In [1]: import numpy as np

In [2]: np.set_printoptions(precision=2, suppress=True, linewidth=200)

In [3]: arr = np.load("case14.npy")

In [4]: print(arr)
[[-0.44 -0.32 -0.83 -0.14]
 [-0.66 -0.24  0.33  0.63]
 [ 0.55 -0.78 -0.04  0.3 ]
 [ 0.27  0.48 -0.45  0.7 ]]

In [5]: th = np.radians(15)

In [6]: r_ = np.eye(4)

In [7]: r_[2, 2] = r_[3, 3] = np.cos(th)

In [8]: r_[2, 3], r_[3, 2] = -np.sin(th), np.sin(th)

In [9]: print(r_)
[[ 1.    0.    0.    0.  ]
 [ 0.    1.    0.    0.  ]
 [ 0.    0.    0.97 -0.26]
 [ 0.    0.    0.26  0.97]]

In [10]: other = arr @ r_.T

In [11]: print(np.abs(other - arr).max(axis=0))
[0.   0.   0.18 0.21]

In [12]: print(np.allclose(arr @ arr.T, other @ other.T))
True

In [13]: print(other)
[[-0.44 -0.32 -0.76 -0.35]
 [-0.66 -0.24  0.15  0.7 ]
 [ 0.55 -0.78 -0.12  0.28]
 [ 0.27  0.48 -0.62  0.56]]

In [14]: print(np.linalg.svd(arr, compute_uv=False), np.linalg.svd(other, compute_uv=False))
[1. 1. 1. 1.] [1. 1. 1. 1.]

In [15]: x0 = np.array([4, 0, 4, 2])

In [16]: print(np.sign((other @ x0).round(6)))
[-1. -1.  1. -1.]

In [17]: print(other @ x0)
[-5.51 -0.61  2.28 -0.25]

In [18]: print(other @ np.eye(4)[0])
[-0.44 -0.66  0.55  0.27]

In [19]: print((other @ x0).argmax())
2

In [20]: print(np.linalg.norm(other @ x0) <= np.linalg.norm(other, 2) * np.linalg.norm(x0) + 1e-9)
True

In [21]: print(other @ (2 * x0))
[-11.02  -1.23   4.55  -0.49]

In [22]: print(np.einsum("ij,j->i", other, x0))
[-5.51 -0.61  2.28 -0.25]

In [23]: E = np.load("m.npy")

In [24]: print(E)
[[-2  3 -1 -3 -1]
 [ 3  4  5 -4 -1]
 [-1  5  0 -2  2]
 [-3 -4 -2  2  4]
 [-1 -1  2  4  6]]

In [25]: hat = np.triu(np.array([[-2, 1, 2, 2, -1],
    ...:     [0, 0, 2, 1, -1],
    ...:     [1, -1, -2, -2, 1],
    ...:     [-1, 1, 2, -1, -1],
    ...:     [0, 2, -1, 2, 2]]), 1) + np.eye(5)

In [26]: other = hat @ E @ np.linalg.inv(hat)

In [27]: print(hat @ E - E @ hat)
[[ -4.   9.  -3.  -9.   4.]
 [ -4.   4. -18.  -6.   0.]
 [  5.   8.  -2.  -3.   0.]
 [  1.   4.  12.   2.  -9.]
 [  0.   1.   4.   7.   0.]]

In [28]: print(np.linalg.matrix_rank(other))
5

In [29]: J = np.array([[1, 0, 0], [3, 1, 0], [-3, -3, 1]])

In [30]: x0 = np.array([1, 1, 0])

In [31]: rhs = J @ x0

In [32]: c, lr = np.zeros(3), 1 / np.linalg.norm(J, 2) ** 2

In [33]: for i in range(6):
    ...:     c -= lr * J.T @ (J @ c - rhs)
    ...:     if i % 1 == 0: print(i, round(np.linalg.norm(J @ c - rhs), 2))
    ...: 
0 0.19
1 0.17
2 0.16
3 0.15
4 0.14
5 0.13

In [34]: print(np.round(np.linalg.cond(J), 2))
39.74

In [35]: print(c)
[ 1.09  0.82 -0.23]

In [36]: data = np.load("data.npy")

In [37]: print(data)
[[-2 -1  0]
 [ 1  2  3]
 [ 4  5  6]]

In [38]: other = data / np.sqrt((data ** 2).mean(axis=1, keepdims=True))

In [39]: print(other[1])
[0.46 0.93 1.39]

In [40]: print(np.linalg.matrix_rank(other) == np.linalg.matrix_rank(data))
True

In [41]: print(data - data.mean(axis=1, keepdims=True))
[[-1.  0.  1.]
 [-1.  0.  1.]
 [-1.  0.  1.]]

In [42]: print(np.linalg.norm(other, axis=1))
[1.73 1.73 1.73]

In [43]: print(np.linalg.matrix_rank(data - data.mean(axis=1, keepdims=True)))
1

In [44]: A = np.array([[0.0, 1.3, -1.1],
    ...:     [-1.1, -0.5, -0.1],
    ...:     [0.8, 0.2, -1.7],
    ...:     [-1.1, -0.1, -0.3],
    ...:     [0.4, -0.3, -0.5]])

In [45]: print(A)
[[ 0.   1.3 -1.1]
 [-1.1 -0.5 -0.1]
 [ 0.8  0.2 -1.7]
 [-1.1 -0.1 -0.3]
 [ 0.4 -0.3 -0.5]]

In [46]: other = np.c_[A[:, :1] @ np.array([[5]]), np.array([3, 2, -2, 3, 1])]

In [47]: print(other)
[[ 0.   3. ]
 [-5.5  2. ]
 [ 4.  -2. ]
 [-5.5  3. ]
 [ 2.   1. ]]

In [48]: print(np.linalg.matrix_rank(other))
2

In [49]: print(np.linalg.norm(np.linalg.qr(A)[0].T @ other, axis=0) ** 2 / ((other ** 2).sum(axis=0) + 1e-12))
[1.   0.76]

In [50]: print(np.linalg.matrix_rank(np.c_[A, other]))
4

In [51]: x0 = np.array([4, 3, 1])

In [52]: rhs = A @ x0

In [53]: print(np.linalg.lstsq(A, rhs)[0])
[4. 3. 1.]

In [54]: print(np.round(np.linalg.pinv(A) @ A, 2) + 0)
[[1. 0. 0.]
 [0. 1. 0.]
 [0. 0. 1.]]

In [55]: rng = np.random.default_rng(46341)

In [56]: rhs = rhs + 0.05 * rng.normal(size=5)

In [57]: print(rhs)
[ 2.79 -5.98  2.03 -5.    0.24]

In [58]: c, *_ = np.linalg.lstsq(A, rhs)

In [59]: print(c.round())
[4. 3. 1.]

In [60]: print(np.round(np.linalg.norm(rhs - A @ c), 2))
0.06

In [61]: print(np.round(A.T @ (rhs - A @ c), 2) + 0)
[0. 0. 0.]

In [62]: hat = A @ np.linalg.solve(A.T @ A, A.T)

In [63]: print(np.diag(hat))
[0.89 0.55 0.82 0.49 0.25]

In [64]: print(hat @ A[:, 1])
[ 1.3 -0.5  0.2 -0.1 -0.3]

In [65]: print(hat)
[[ 0.89 -0.13  0.12  0.14 -0.22]
 [-0.13  0.55  0.01  0.48  0.04]
 [ 0.12  0.01  0.82 -0.01  0.37]
 [ 0.14  0.48 -0.01  0.49 -0.05]
 [-0.22  0.04  0.37 -0.05  0.25]]

In [66]: print(np.round((np.eye(5) - hat) @ A, 2) + 0)
[[0. 0. 0.]
 [0. 0. 0.]
 [0. 0. 0.]
 [0. 0. 0.]
 [0. 0. 0.]]

In [67]: other = A / np.linalg.norm(A, axis=1, keepdims=True)

In [68]: cov = other @ other.T

In [69]: print(np.argwhere(np.triu(np.abs(cov) > 0.95, 1)))
[]

In [70]: print((cov - 2 * np.eye(5)).round(6).argmax(axis=1))
[2 3 4 1 2]

In [71]: r0 = np.array([0, 1, 1]) + 0.5

In [72]: m1 = np.outer(r0, r0) / (r0 @ r0)

In [73]: print(m1)
[[0.05 0.16 0.16]
 [0.16 0.47 0.47]
 [0.16 0.47 0.47]]

In [74]: print(round(float(np.linalg.det(m1[::-1])), 2))
0.0

In [75]: print(np.round(np.poly(m1), 2) + 0)
[ 1. -1.  0.  0.]

In [76]: print(np.round(np.linalg.det(2 * m1), 2), np.round(np.linalg.det(m1), 2))
0.0 0.0

In [77]: hat = np.triu(np.array([[1, 3, -2], [3, -3, 1], [0, -1, -1]]), 1) + np.eye(3)

In [78]: other = hat @ m1 @ np.linalg.inv(hat)

In [79]: print(other.round(2) + 0)
[[0.21 0.   1.05]
 [0.32 0.   1.58]
 [0.16 0.   0.79]]

In [80]: print(np.linalg.matrix_rank(other))
1

In [81]: cov = m1.T @ m1

In [82]: print(np.diag(cov))
[0.05 0.47 0.47]

In [83]: print((m1 @ m1.T).shape)
(3, 3)

In [84]: print(np.allclose(cov, cov.T))
True

In [85]: U, s, Vt = np.linalg.svd(m1)

In [86]: evecs = Vt[:(s > 1e-8).sum()]

In [87]: x0 = m1[1] + -2 * m1[2] + rng.integers(2) * np.eye(3)[0]

In [88]: print(x0)
[ 0.84 -0.47 -0.47]

In [89]: print(np.diag(evecs.T @ evecs))
[0.05 0.47 0.47]

In [90]: print(np.allclose(evecs.T @ evecs @ x0, x0))
False

In [91]: print(evecs.T @ evecs)
[[0.05 0.16 0.16]
 [0.16 0.47 0.47]
 [0.16 0.47 0.47]]

In [92]: print(np.round(np.linalg.norm(x0 - evecs.T @ evecs @ x0), 2))
0.97

In [93]: rk = np.linalg.matrix_rank(m1)

In [94]: print(rk)
1

In [95]: ns = np.linalg.svd(m1)[2][rk:].T

In [96]: print([int(np.linalg.matrix_rank(m1[:, :j + 1])) for j in range(3)])
[1, 1, 1]

In [97]: print(np.allclose(m1 @ ns, 0))
True

In [98]: print(np.round(m1 @ ns, 2) + 0)
[[0. 0.]
 [0. 0.]
 [0. 0.]]

In [99]: print([int(np.linalg.matrix_rank(m1[:i])) for i in range(1, len(m1) + 1)])
[1, 1, 1]

In [100]: W0 = np.array([[3.0, 1.0, 0.0], [0.0, 3.0, 1.0], [0.0, 0.0, 3.0]])

In [101]: labels = rng.permutation(3)

In [102]: print(labels)
[2 0 1]

In [103]: other = W0[labels][:, labels]

In [104]: print(np.diag(other))
[3. 3. 3.]

In [105]: print(other)
[[3. 0. 0.]
 [0. 3. 1.]
 [1. 0. 3.]]

In [106]: print(np.allclose(other, W0))
False

In [107]: print(np.round(np.linalg.norm(other, 2), 2))
3.75

In [108]: print(np.linalg.norm(other, axis=1))
[3.   3.16 3.16]

In [109]: print(round(float(np.linalg.norm(other, 1)), 2), round(np.linalg.norm(other, np.inf), 2))
4.0 4.0

In [110]: print(round(float(np.linalg.norm(other[0], 1)), 2), round(np.linalg.norm(other[0], np.inf), 2))
3.0 3.0

In [111]: print(other[0] @ other[1])
0.0

In [112]: X = np.loadtxt("out7.csv", delimiter=",")

In [113]: print(X)
[[0.04 0.04 0.19]
 [0.04 0.04 0.19]
 [0.19 0.19 0.93]]

In [114]: rk = np.linalg.matrix_rank(X)

In [115]: print(rk)
1

In [116]: ns = np.linalg.svd(X)[2][rk:].T

In [117]: print([int(np.linalg.matrix_rank(X[:i])) for i in range(1, len(X) + 1)])
[1, 1, 1]

In [118]: print([int(np.linalg.matrix_rank(X[:, :j + 1])) for j in range(3)])
[1, 1, 1]

In [119]: print(np.linalg.matrix_rank(X.T @ X), np.linalg.matrix_rank(X @ X.T))
1 1

In [120]: print(ns.shape)
(3, 2)
